>>> import numpy as np
>>> import numpy.linalg as la
>>> np.set_printoptions(precision=2, suppress=True, linewidth=100, sign=" ")
>>> def rd(a):
...     return np.round(a, 2) + 0
... 
>>> sigma = 3 * 0.7 ** np.arange(6)
>>> Q, _ = la.qr(np.array([[0.4, 1.0, 0.8, 1.2, 0.5, 1.6],
...     [1.7, 0.2, 1.6, -1.6, 0.6, -0.9],
...     [1.3, -0.5, 0.6, -2.0, -0.5, -2.3],
...     [0.8, -0.2, 0.5, 0.2, 0.0, -0.9],
...     [-0.5, -0.4, 0.9, -0.9, -1.3, -0.6],
...     [-0.5, -0.8, 0.0, 1.4, 0.1, -0.2]]))
>>> rng = np.random.default_rng(79119)
>>> arr = rng.normal(size=(20, 6)) * sigma @ Q
>>> rd(arr)
array([[ 4.02, -2.69, -3.74,  1.56,  1.44, -2.71],
       [ 0.9 , -0.49, -0.88,  2.6 ,  0.14,  0.39],
       [-4.24, -0.81,  1.17,  0.43,  0.73, -0.16],
       [-2.29,  1.33,  0.88, -0.83,  0.02,  1.83],
       [-3.33,  6.61,  5.67, -4.35, -2.86,  5.03],
       [ 0.45,  3.37,  1.74, -2.32, -3.83,  3.6 ],
       [ 0.95,  2.54,  1.09, -2.38, -1.97,  1.39],
       [ 0.49,  1.73,  1.1 , -1.13, -0.71,  0.21],
       [-0.69,  0.37,  1.13, -0.8 , -1.84, -1.18],
       [-3.91, -1.09,  0.49,  0.76,  1.72,  1.18],
       [-0.6 , -0.08,  1.03, -0.09,  0.91, -1.95],
       [ 2.1 ,  0.35, -0.04, -0.54, -0.94,  0.26],
       [-1.09, -1.78,  0.62, -0.01,  0.51, -0.7 ],
       [-1.21, -1.48, -0.3 ,  1.2 , -0.63, -0.41],
       [ 0.99, -0.63, -0.17,  1.47,  1.25, -1.69],
       [-0.93,  3.16,  2.29,  0.  ,  0.31,  1.71],
       [-1.14, -0.45,  1.16, -0.65,  1.21, -0.98],
       [-0.23,  0.01,  0.81,  1.23,  2.66,  0.12],
       [-0.99,  0.87,  1.28,  0.59,  2.24,  0.67],
       [ 0.2 , -0.76, -0.14,  1.08,  0.25,  0.77]])
>>> U, sigma, Vh = la.svd(arr, full_matrices=False)
>>> rd(np.abs(Vh[0]))
array([ 0.28,  0.55,  0.45,  0.37,  0.29,  0.44])
>>> rd(U.T @ U)
array([[ 1.,  0.,  0.,  0.,  0.,  0.],
       [ 0.,  1.,  0.,  0.,  0.,  0.],
       [ 0.,  0.,  1.,  0.,  0.,  0.],
       [ 0.,  0.,  0.,  1.,  0.,  0.],
       [ 0.,  0.,  0.,  0.,  1.,  0.],
       [ 0.,  0.,  0.,  0.,  0.,  1.]])
>>> print(np.allclose(U * sigma @ Vh, arr))
True
>>> np.abs(U[:, 0]).round(6).argmax()
np.int64(4)
>>> rd(U.T @ arr @ Vh.T)
array([[ 16.49,   0.  ,   0.  ,   0.  ,   0.  ,   0.  ],
       [  0.  ,   9.21,   0.  ,   0.  ,   0.  ,   0.  ],
       [  0.  ,   0.  ,   4.9 ,   0.  ,   0.  ,   0.  ],
       [  0.  ,   0.  ,   0.  ,   4.39,   0.  ,   0.  ],
       [  0.  ,   0.  ,   0.  ,   0.  ,   2.62,   0.  ],
       [  0.  ,   0.  ,   0.  ,   0.  ,   0.  ,   1.57]])
>>> rd(np.sqrt((sigma ** 2).sum())), rd(la.norm(arr))
(np.float64(20.24), np.float64(20.24))
>>> Ac = (arr - arr.mean(axis=0)) / arr.std(axis=0)
>>> np.argwhere(np.abs(Ac) > 2)
array([[ 0,  0],
       [ 0,  2],
       [ 4,  1],
       [ 4,  2],
       [ 4,  3],
       [ 4,  5],
       [ 5,  4]])
>>> beta = la.lstsq(np.delete(Ac, 5, axis=1), Ac[:, 5])[0]
>>> rd(beta)
array([-0.55,  1.24, -0.59,  0.2 , -0.21])
>>> rd(1 - np.var(Ac[:, 5] - np.delete(Ac, 5, axis=1) @ beta))
np.float64(0.81)
>>> feats = np.loadtxt("m.csv", delimiter=",")
>>> print(feats)
[[-0.9   1.4   0.9   0.4   0.4   2.1   0.7   0.5   3.57]
 [-0.2  -0.7   1.1   1.5   0.6   0.4  -0.7  -1.3  -3.41]
 [ 0.9   0.8   0.5  -2.1  -1.4   0.2   0.3   0.2   1.31]
 [ 1.    1.    0.    1.9  -1.4  -0.8  -0.9   0.2  -4.39]
 [-0.3  -0.8   0.7   0.1  -1.    0.3  -1.    0.6  -5.06]
 [-0.4  -0.2   0.4  -0.2  -0.4   0.8   1.3  -1.3   6.64]
 [ 0.2   0.   -0.1  -1.3  -0.9   1.4   1.9  -0.5   9.62]
 [-0.3  -0.8  -0.3   0.2  -0.5   0.5   1.4   1.6   7.13]
 [-0.2   1.1  -0.4  -0.1  -0.1  -0.6  -0.7   0.6  -3.59]
 [-0.5   1.1  -1.7   1.7  -0.7   0.7  -0.6  -2.1  -3.03]
 [ 0.3  -2.2  -0.3   1.1   0.6   0.7  -0.6   0.   -3.32]]
>>> # column 8 dominates
>>> B = np.c_[feats[:, :5] @ np.array([[-2, -1, -3, 0, -3],
...     [1, 1, -3, -3, -2],
...     [-3, -2, 2, 0, 0],
...     [0, -1, 0, 1, -1],
...     [1, 3, 2, 2, 0]]), np.array([-4, 6, -3, 5, -4, -2, 8, -8, -3, 3, -3])]
>>> rd(B)
array([[ 0.9,  1.3,  1.1, -3. , -0.5, -4. ],
       [-3. , -2.4,  6.1,  4.8,  0.5,  6. ],
       [-3.9, -3.2, -6.9, -7.3, -2.2, -3. ],
       [-2.4, -6.1, -8.8, -3.9, -6.9,  5. ],
       [-3.3, -5. ,  2.7,  0.5,  2.4, -4. ],
       [-1. , -1.6,  1.8, -0.4,  1.8, -2. ],
       [-1. , -1.4, -2.6, -3.1,  0.7,  8. ],
       [ 0.2, -1.6,  1.7,  1.6,  2.3, -8. ],
       [ 2.6,  1.9, -3.7, -3.6, -1.5, -3. ],
       [ 6.5,  1.2, -6.6, -3. , -2.4,  3. ],
       [-1.3, -1.2,  6.3,  8.9,  2.4, -3. ]])
>>> rd(la.norm(la.qr(feats)[0].T @ B, axis=0) ** 2 / ((B ** 2).sum(axis=0) + 1e-12))
array([ 1.  ,  1.  ,  1.  ,  1.  ,  1.  ,  0.95])
>>> la.matrix_rank(np.c_[feats, B])
np.int64(10)
>>> la.matrix_rank(B)
np.int64(6)
>>> rd(la.lstsq(feats, B[:, 0])[0])
array([-2.,  1., -3.,  0.,  1.,  0.,  0.,  0.,  0.])
>>> U, sigma, Vh = la.svd(feats)
>>> np.argmax(sigma[:-1] / (sigma[1:] + 1e-6)) + 1
np.int64(8)
>>> B = U[:, :8] @ np.diag(sigma[:8]) @ Vh[:8]
>>> la.matrix_rank(B)
np.int64(8)
>>> la.matrix_rank(feats, rtol=0.05)
np.int64(8)
>>> print(rd(np.abs(feats - B).max()))
0.02
>>> x0 = np.array([4, 4, 0, 2, 0, 3, 2, 1, 0])
>>> target = feats @ x0
>>> rd(la.lstsq(feats, target)[0])
array([ 4.,  4.,  0.,  2.,  0.,  3.,  2.,  1.,  0.])
>>> print(rd(target))
[11.  -2.1  4.   7.8 -4.7  0.9  5.7  1.9  0.8  4.6 -4.5]
>>> rd(la.pinv(feats) @ feats)
array([[ 1.,  0.,  0.,  0.,  0.,  0.,  0.,  0.,  0.],
       [ 0.,  1.,  0.,  0.,  0.,  0.,  0.,  0.,  0.],
       [ 0.,  0.,  1.,  0.,  0.,  0.,  0.,  0.,  0.],
       [ 0.,  0.,  0.,  1.,  0.,  0.,  0.,  0.,  0.],
       [ 0.,  0.,  0.,  0.,  1.,  0.,  0.,  0.,  0.],
       [ 0.,  0.,  0.,  0.,  0.,  1.,  0.,  0.,  0.],
       [ 0.,  0.,  0.,  0.,  0.,  0.,  1.,  0.,  0.],
       [ 0.,  0.,  0.,  0.,  0.,  0.,  0.,  1.,  0.],
       [ 0.,  0.,  0.,  0.,  0.,  0.,  0.,  0.,  1.]])
>>> print(rd(la.solve(feats.T @ feats, feats.T @ target)))
[ 4.  4.  0.  2.  0.  3.  2.  1.  0.]
>>> target = target + 0.05 * rng.normal(size=11)
>>> rd(target)
array([11.02, -2.19,  3.98,  7.78, -4.76,  0.94,  5.71,  1.93,  0.77,  4.62, -4.53])
>>> beta, *_ = la.lstsq(feats, target)
>>> rd(la.norm(target - feats @ beta))
np.float64(0.06)
>>> [round(float(la.norm(la.solve(feats.T @ feats + lam * np.eye(9), feats.T @ target))), 2) for lam in (0, 1, 10, 100)]
[7.24, 4.97, 2.44, 0.56]
>>> proj = feats @ la.solve(feats.T @ feats, feats.T)
>>> np.allclose(proj @ proj, proj)
True
>>> rd(la.eigvalsh(proj))
array([ 0.,  0.,  1.,  1.,  1.,  1.,  1.,  1.,  1.,  1.,  1.])
>>> rd(np.trace(proj))
np.float64(9.0)
>>> rd(proj @ feats[:, 0])
array([-0.9, -0.2,  0.9,  1. , -0.3, -0.4,  0.2, -0.3, -0.2, -0.5,  0.3])
>>> B = np.array([[1, 4], [0, 4], [0, 1], [0, 4]])
>>> W0 = np.block([[np.zeros((4, 4)), B], [B.T, np.zeros((2, 2))]])
>>> W0
array([[ 0.,  0.,  0.,  0.,  1.,  4.],
       [ 0.,  0.,  0.,  0.,  0.,  4.],
       [ 0.,  0.,  0.,  0.,  0.,  1.],
       [ 0.,  0.,  0.,  0.,  0.,  4.],
       [ 1.,  0.,  0.,  0.,  0.,  0.],
       [ 4.,  4.,  1.,  4.,  0.,  0.]])
>>> # symmetric
>>> U, sigma, Vh = la.svd(W0)
>>> print(rd(sigma))
[ 7.02  7.02  0.82  0.82  0.    0.  ]
>>> print(np.argmax(sigma[:-1] / (sigma[1:] + 1e-6)) + 1)
4
>>> B = U[:, :4] @ np.diag(sigma[:4]) @ Vh[:4]
>>> rd(la.norm(W0 - B) / la.norm(W0))
np.float64(0.0)
>>> print(rd(np.abs(W0 - B).max()))
0.0
>>> la.matrix_rank(W0, rtol=0.05)
np.int64(4)
>>> rd(B)
array([[ 0.,  0.,  0.,  0.,  1.,  4.],
       [ 0.,  0.,  0.,  0.,  0.,  4.],
       [ 0.,  0.,  0.,  0.,  0.,  1.],
       [ 0.,  0.,  0.,  0.,  0.,  4.],
       [ 1.,  0.,  0.,  0.,  0.,  0.],
       [ 4.,  4.,  1.,  4.,  0.,  0.]])
>>> B = np.array([[5, 6, 6, 1], [6, 4, 4, 7], [5, 3, 4, 4], [2, 2, 0, 2]])
>>> K = B.T @ B
>>> K
array([[ 90,  73,  74,  71],
       [ 73,  65,  64,  50],
       [ 74,  64,  68,  50],
       [ 71,  50,  50,  70]])
>>> x0 = np.array([0, -3, -4, 4])
>>> h1 = np.maximum(K @ x0, 0)
>>> K.T @ h1
array([ 0,  0,  0,  0])
>>> np.maximum(K @ x0, 0) - np.maximum(-K @ x0, 0)
array([-231, -251, -264,  -70])
>>> h1
array([ 0,  0,  0,  0])
>>> np.flatnonzero(h1 > 1e-9)
array([], dtype=int64)
>>> W1 = np.array([[4, 5, 1, -5, 1],
...     [1, -3, 2, 1, -5],
...     [-1, 5, 3, 4, -3],
...     [-5, -1, 0, 5, 4]])
>>> beta = np.array([0, -1, 0, -1, -1])
>>> act = np.maximum(K @ W1 + beta, 0)
>>> (act > 0).astype(int)
array([[ 1,  1,  1,  1,  0],
       [ 1,  1,  1,  1,  0],
       [ 1,  1,  1,  1,  0],
       [ 0,  1,  1,  1,  0]])
>>> Z = np.array([[7, -9], [-4, 5], [6, 7], [9, -1], [-6, -3]])
>>> print(act @ Z)
[[ 3117  5542]
 [ 2760  4368]
 [ 2797  4584]
 [ 2586  3923]]
>>> la.matrix_rank(K, rtol=0.1)
np.int64(1)
>>> [round(float(x), 2) for x in la.svd(K, compute_uv=False)[:3]]
[266.79, 23.49, 2.46]
>>> np.argsort(-la.norm(K, axis=0).round(6), kind="stable")[:3]
array([ 0,  2,  1])
>>> Q, evecs = la.qr(arr[:, :3])[0], la.qr(arr[:, 3:])[0]
>>> sigma = la.svd(Q.T @ evecs, compute_uv=False)
>>> print(rd(sigma))
[ 0.93  0.44  0.38]
>>> (sigma > 0.9).sum()
np.int64(1)
>>> print(rd(np.degrees(np.arccos(sigma.clip(0, 1)))))
[ 21.07  64.02  67.75]
>>> B = K[0, 0] * K[1:] - np.outer(K[1:, 0], K[0])
>>> B
array([[   0,  521,  358, -683],
       [   0,  358,  644, -754],
       [   0, -683, -754, 1259]])
>>> la.matrix_rank(B), la.matrix_rank(K)
(np.int64(3), np.int64(4))
>>> A = np.loadtxt("block10.csv", delimiter=",")
>>> A
array([[-2.,  0.,  0.,  0.,  0.],
       [ 1.,  2.,  0.,  0.,  0.],
       [ 1.,  3., -1.,  0.,  0.],
       [-1., -1.,  5.,  1.,  0.],
       [-3.,  3., -2.,  5.,  1.]])
>>> # triangular: eigenvalues sit on the diagonal
>>> round(np.log10(la.cond(A)))
3
>>> la.matrix_rank(A, rtol=0.1)
np.int64(4)
>>> rd(la.norm(A, 2) / la.norm(A))
np.float64(0.74)
>>> np.argsort(-la.norm(A, axis=0).round(6), kind="stable")[:3]
array([ 2,  3,  1])
>>> Q, evecs = la.qr(A[:, :4])[0], la.qr(A[:, 4:])[0]
>>> sigma = la.svd(Q.T @ evecs, compute_uv=False)
>>> print(rd(la.norm(Q @ Q.T - evecs @ evecs.T, 2)))
1.0
>>> rd(np.degrees(np.arccos(sigma.clip(0, 1))))
array([ 1.24])
>>> (sigma > 0.9).sum()
np.int64(1)
>>> np.allclose(A, A.T)
False
>>> A @ A
array([[ 4.,  0.,  0.,  0.,  0.],
       [ 0.,  4.,  0.,  0.,  0.],
       [ 0.,  3.,  1.,  0.,  0.],
       [ 5., 12.,  0.,  1.,  0.],
       [-1., -2., 25., 10.,  1.]])
>>> print(np.allclose(A @ A.T, A.T @ A))
False
>>> B = np.array([[0, 1, 3, -1, 3, -3, 1, -2, 0],
...     [2, -1, -1, 0, -3, -3, 0, -1, 1],
...     [-1, 0, -3, -2, 3, 1, 3, -1, 3]])
>>> data = B.T @ B
>>> data
array([[  5,  -2,   1,   2,  -9,  -7,  -3,  -1,  -1],
       [ -2,   2,   4,  -1,   6,   0,   1,  -1,  -1],
       [  1,   4,  19,   3,   3,  -9,  -6,  -2, -10],
       [  2,  -1,   3,   5,  -9,   1,  -7,   4,  -6],
       [ -9,   6,   3,  -9,  27,   3,  12,  -6,   6],
       [ -7,   0,  -9,   1,   3,  19,   0,   8,   0],
       [ -3,   1,  -6,  -7,  12,   0,  10,  -5,   9],
       [ -1,  -1,  -2,   4,  -6,   8,  -5,   6,  -4],
       [ -1,  -1, -10,  -6,   6,   0,   9,  -4,  10]])
>>> gram = data.T @ data
>>> np.allclose(gram, gram.T)
True
>>> np.diag(gram)
array([  175,    64,   617,   222,  1161,   565,   445,   199,   371])
>>> print((data @ data.T).shape)
(9, 9)
>>> rd(la.svd(data, compute_uv=False) ** 2)
array([ 2211.48,  1057.18,   550.34,     0.  ,     0.  ,     0.  ,     0.  ,     0.  ,     0.  ])
>>> np.trace(gram), (data ** 2).sum()
(np.int64(3819), np.int64(3819))
>>> vals, evecs = la.eigh(data)
>>> rd(la.eigvalsh(data @ data))
array([    0.  ,     0.  ,     0.  ,     0.  ,     0.  ,     0.  ,   550.34,  1057.18,  2211.48])
>>> np.unique(vals.round(6) + 0, return_counts=True)[1]
array([ 6,  1,  1,  1])
>>> np.abs(evecs[:, -1]).round(6).argmax()
np.int64(4)
>>> rd(vals)
array([  0.  ,   0.  ,   0.  ,   0.  ,   0.  ,   0.  ,  23.46,  32.51,  47.03])
>>> rd(np.abs(evecs[:, -1]))
array([ 0.22,  0.09,  0.2 ,  0.31,  0.67,  0.13,  0.44,  0.18,  0.34])
>>> rd(la.eigvalsh(data + 5 * np.eye(9)))
array([  5.  ,   5.  ,   5.  ,   5.  ,   5.  ,   5.  ,  28.46,  37.51,  52.03])
>>> rd(vals.sum()), np.trace(data)
(np.float64(103.0), np.int64(103))
>>> rd(evecs.T @ evecs)
array([[ 1.,  0.,  0.,  0.,  0.,  0.,  0.,  0.,  0.],
       [ 0.,  1.,  0.,  0.,  0.,  0.,  0.,  0.,  0.],
       [ 0.,  0.,  1.,  0.,  0.,  0.,  0.,  0.,  0.],
       [ 0.,  0.,  0.,  1.,  0.,  0.,  0.,  0.,  0.],
       [ 0.,  0.,  0.,  0.,  1.,  0.,  0.,  0.,  0.],
       [ 0.,  0.,  0.,  0.,  0.,  1.,  0.,  0.,  0.],
       [ 0.,  0.,  0.,  0.,  0.,  0.,  1.,  0.,  0.],
       [ 0.,  0.,  0.,  0.,  0.,  0.,  0.,  1.,  0.],
       [ 0.,  0.,  0.,  0.,  0.,  0.,  0.,  0.,  1.]])
>>> print(rd(la.svd(data, compute_uv=False)))
[ 47.03  32.51  23.46   0.     0.     0.     0.     0.     0.  ]
>>> print(rd(evecs @ np.diag(vals) @ evecs.T))
[[  5.  -2.   1.   2.  -9.  -7.  -3.  -1.  -1.]
 [ -2.   2.   4.  -1.   6.   0.   1.  -1.  -1.]
 [  1.   4.  19.   3.   3.  -9.  -6.  -2. -10.]
 [  2.  -1.   3.   5.  -9.   1.  -7.   4.  -6.]
 [ -9.   6.   3.  -9.  27.   3.  12.  -6.   6.]
 [ -7.   0.  -9.   1.   3.  19.   0.   8.   0.]
 [ -3.   1.  -6.  -7.  12.   0.  10.  -5.   9.]
 [ -1.  -1.  -2.   4.  -6.   8.  -5.   6.  -4.]
 [ -1.  -1. -10.  -6.   6.   0.   9.  -4.  10.]]
